$ python3 -q
>>> import numpy as np
>>> import numpy.linalg as la
>>> np.set_printoptions(precision=2, suppress=True, linewidth=140)
>>> F = np.load("case4.npy")
>>> F
array([[ 1,  0, -1, -2,  3],
       [ 0,  1,  0, -1, -2],
       [-1,  0,  1,  0, -1],
       [-2, -1,  0,  1,  0],
       [ 3, -2, -1,  0,  1]])
>>> evals, vecs = la.eigh(F)
>>> x = np.array([7, 3, -6, 8, 8])
>>> la.eigvalsh(F[1:, 1:])
array([-1.41,  0.59,  1.41,  3.41])
>>> x @ F @ x
np.int64(370)
>>> vecs * np.abs(evals) @ vecs.T
array([[ 3.6 , -0.64, -0.82, -0.64,  0.77],
       [-0.64,  2.14,  0.36, -0.69, -0.64],
       [-0.82,  0.36,  1.18,  0.36, -0.82],
       [-0.64, -0.69,  0.36,  2.14, -0.64],
       [ 0.77, -0.64, -0.82, -0.64,  3.6 ]])
>>> vecs * np.maximum(evals, 0) @ vecs.T
array([[ 2.3 , -0.32, -0.91, -1.32,  1.88],
       [-0.32,  1.57,  0.18, -0.84, -1.32],
       [-0.91,  0.18,  1.09,  0.18, -0.91],
       [-1.32, -0.84,  0.18,  1.57, -0.32],
       [ 1.88, -1.32, -0.91, -0.32,  2.3 ]])
>>> np.all(la.eigvalsh(F) > 0)
np.False_
>>> [round(float(la.det(F[:i, :i])), 2) + 0 for i in range(1, 6)]
[1.0, 1.0, 0.0, -4.0, 32.0]
>>> K = np.load("sample3.npy")
>>> K
array([[ 1.55, -4.13, -4.89],
       [-0.49, -1.97,  7.69],
       [ 5.6 ,  2.61, -2.06],
       [-4.89, -0.17, -0.05]])
>>> out = np.array([[0, 3], [-4, 8], [6, -2], [-6, 3], [-8, 1]])
>>> np.einsum("ij->j", F)
array([ 1, -2, -1, -2,  1])
>>> np.vstack([F, out.T]).shape
(7, 5)
>>> la.matrix_rank(np.vstack([F, out.T]))
np.int64(5)
>>> np.einsum("ij,ij->i", F, F)
array([15,  6,  3,  6, 15])
>>> round(la.norm(K, "nuc"), 2)
np.float64(21.9)
>>> round(la.norm(K, 2), 2)
np.float64(10.0)
>>> round(float(K[1] @ K[2]), 2)
-23.73
>>> x = np.array([7, -7, -8])
>>> target = K @ x
>>> np.round(la.pinv(K) @ K, 2) + 0
array([[1., 0., 0.],
       [0., 1., 0.],
       [0., 0., 1.]])
>>> la.solve(K.T @ K, K.T @ target)
array([ 7., -7., -8.])
>>> la.lstsq(K, target)[0]
array([ 7., -7., -8.])
>>> rng = np.random.default_rng(6796)
>>> target = target + 0.3 * rng.normal(size=4)
>>> target
array([ 79.  , -50.7 ,  37.44, -32.93])
>>> b, *_ = la.lstsq(K, target)
>>> b.round()
array([ 7., -7., -8.])
>>> arr = np.array([[2, 1, 3], [2, 1, 3], [2, 7, 1], [6, 0, 2], [6, 6, 6]])
>>> U, sigma, vt = la.svd(arr, full_matrices=False)
>>> round(np.sqrt((sigma ** 2).sum()), 2), round(la.norm(arr), 2)
(np.float64(15.17), np.float64(15.17))
>>> (sigma > 1e-8).sum()
np.int64(3)
>>> np.round(vt @ vt.T, 2) + 0
array([[1., 0., 0.],
       [0., 1., 0.],
       [0., 0., 1.]])
>>> np.cumsum(sigma ** 2) / np.sum(sigma ** 2)
array([0.82, 0.97, 1.  ])
>>> np.round(U.T @ U, 2) + 0
array([[1., 0., 0.],
       [0., 1., 0.],
       [0., 0., 1.]])
>>> U.shape, sigma.shape, vt.shape
((5, 3), (3,), (3, 3))
>>> np.abs(U[:, 0]).round(6).argmax()
np.int64(4)
>>> G = arr.T @ arr
>>> np.trace(G), (arr ** 2).sum()
(np.int64(230), np.int64(230))
>>> np.allclose(G, G.T)
True
>>> (arr @ arr.T).shape
(5, 5)
>>> O, vecs = la.qr(arr[:, :2])[0], la.qr(arr[:, 2:])[0]
>>> sigma = la.svd(O.T @ vecs, compute_uv=False)
>>> np.degrees(np.arccos(sigma.clip(0, 1)))
array([26.37])
>>> x = np.array([-1, -2, -2])
>>> target = arr @ x
>>> b, lr = np.zeros(3), 1 / la.norm(arr, 2) ** 2
>>> for i in range(25):
...     b -= lr * arr.T @ (arr @ b - target)
...     if i % 5 == 0: print(i, round(la.norm(arr @ b - target), 2))
... 
0 3.34
5 2.01
10 1.48
15 1.17
20 0.94
>>> round(la.cond(arr), 2)
np.float64(4.88)
>>> b
array([-1.17, -2.03, -1.77])
>>> out = np.c_[arr[:, :1] @ np.array([[-3]]), np.array([2, -2, -1, -1, 0])]
>>> out
array([[ -6,   2],
       [ -6,  -2],
       [ -6,  -1],
       [-18,  -1],
       [-18,   0]])
>>> la.norm(la.qr(arr)[0].T @ out, axis=0) ** 2 / ((out ** 2).sum(axis=0) + 1e-12)
array([1.  , 0.17])
>>> np.round(la.lstsq(arr, out[:, 0])[0], 2) + 0
array([-3.,  0.,  0.])
>>> data = np.loadtxt("run1.csv", delimiter=",")
>>> data
array([[-2., -2., -2., -2.],
       [-2., -4., -4., -4.],
       [-2., -4., -6., -6.],
       [-2., -4., -6., -8.]])
>>> evals, vecs = la.eigh(data)
>>> x = np.array([1, -3, -4, 2])
>>> x @ data @ x
np.float64(-98.0)
>>> vecs * np.maximum(evals, 0) @ vecs.T
array([[0., 0., 0., 0.],
       [0., 0., 0., 0.],
       [0., 0., 0., 0.],
       [0., 0., 0., 0.]])
>>> la.eigvalsh(data[1:, 1:])
array([-15.78,  -1.57,  -0.65])
>>> round(x @ data @ x / (x @ x), 2), np.round(evals[0], 2), round(evals[-1], 2)
(np.float64(-3.27), np.float64(-16.58), np.float64(-0.57))
>>> W0 = np.load("x.npy")
>>> W0
array([[-0.37,  0.17,  0.05, -0.71, -0.57],
       [ 0.26, -0.49, -0.79, -0.16, -0.18],
       [ 0.26,  0.53, -0.2 ,  0.47, -0.62],
       [ 0.22,  0.65, -0.37, -0.38,  0.49],
       [-0.82,  0.12, -0.44,  0.32,  0.14]])
>>> out = la.inv(W0)
>>> np.allclose(out, W0.T)
True
>>> round(la.det(W0) * la.det(out), 2)
np.float64(1.0)
>>> (np.abs(out) > 1e-9).astype(int)
array([[1, 1, 1, 1, 1],
       [1, 1, 1, 1, 1],
       [1, 1, 1, 1, 1],
       [1, 1, 1, 1, 1],
       [1, 1, 1, 1, 1]])
>>> out
array([[-0.37,  0.26,  0.26,  0.22, -0.82],
       [ 0.17, -0.49,  0.53,  0.65,  0.12],
       [ 0.05, -0.79, -0.2 , -0.37, -0.44],
       [-0.71, -0.16,  0.47, -0.38,  0.32],
       [-0.57, -0.18, -0.62,  0.49,  0.14]])
>>> la.inv(out)
array([[-0.37,  0.17,  0.05, -0.71, -0.57],
       [ 0.26, -0.49, -0.79, -0.16, -0.18],
       [ 0.26,  0.53, -0.2 ,  0.47, -0.62],
       [ 0.22,  0.65, -0.37, -0.38,  0.49],
       [-0.82,  0.12, -0.44,  0.32,  0.14]])
>>> la.det(W0) * out
array([[-0.37,  0.26,  0.26,  0.22, -0.82],
       [ 0.17, -0.49,  0.53,  0.65,  0.12],
       [ 0.05, -0.79, -0.2 , -0.37, -0.44],
       [-0.71, -0.16,  0.47, -0.38,  0.32],
       [-0.57, -0.18, -0.62,  0.49,  0.14]])
>>> A = np.load("dump.npy")
>>> A
array([[  8.14,  -9.37,  -0.48,  -8.44,  -1.25],
       [-15.27,  -0.04,   3.12,   1.94,   5.12]])
>>> blk = np.stack([A, 3 * A, A[::-1]])
>>> la.matrix_rank(blk.reshape(3, -1))
np.int64(2)
>>> np.einsum("bij,cij->bc", blk, blk)
array([[ 499.97, 1499.91, -296.39],
       [1499.91, 4499.73, -889.17],
       [-296.39, -889.17,  499.97]])
>>> blk.shape
(3, 2, 5)
>>> out = A / np.sqrt((A ** 2).mean(axis=1, keepdims=True))
>>> la.norm(out, axis=1)
array([2.24, 2.24])
>>> out[1]
array([-2.07, -0.01,  0.42,  0.26,  0.69])
>>> out = A / la.norm(A, axis=1, keepdims=True)
>>> G = out @ out.T
>>> (G - 2 * np.eye(2)).round(6).argmax(axis=1)
array([1, 0])
>>> G[1]
array([-0.6,  1. ])
>>> G
array([[ 1. , -0.6],
       [-0.6,  1. ]])
>>> r0, g = A[0], A[1]
>>> np.round(r0 @ r0, 2)
np.float64(227.08)
>>> round(r0 @ g, 2)
np.float64(-148.19)
>>> pr = (r0 @ g) / (r0 @ r0) * r0
>>> round(float((g - pr) @ r0), 2)
0.0
>>> round(float(la.norm(r0 + g) ** 2 + la.norm(r0 - g) ** 2), 2)
999.94
>>> x = np.array([1, 2, 0, 0, 1])
>>> h1 = np.maximum(A @ x, 0)
>>> A * (h1 > 1e-9)[:, None]
array([[ 0., -0., -0., -0., -0.],
       [-0., -0.,  0.,  0.,  0.]])
>>> A.T @ h1
array([0., 0., 0., 0., 0.])
>>> np.maximum(A @ (3 * x), 0)
array([0., 0.])
>>> np.tanh(A @ x)
array([-1., -1.])
>>> h1
array([0., 0.])
>>> np.maximum(A @ x, 0) - np.maximum(-A @ x, 0)
array([-11.85, -10.23])
>>> X = np.load("test18.npy")
>>> X
array([[8., 0., 0.],
       [0., 4., 0.],
       [0., 0., 4.]])
>>> (la.matrix_power((X != 0) + (X.T != 0) + np.eye(3), 3) > 0).astype(int)
array([[1, 0, 0],
       [0, 1, 0],
       [0, 0, 1]])
>>> np.flatnonzero(la.matrix_power((X != 0) + (X.T != 0) + np.eye(3), 3)[2])
array([2])
>>> (X != 0).astype(int)
array([[1, 0, 0],
       [0, 1, 0],
       [0, 0, 1]])
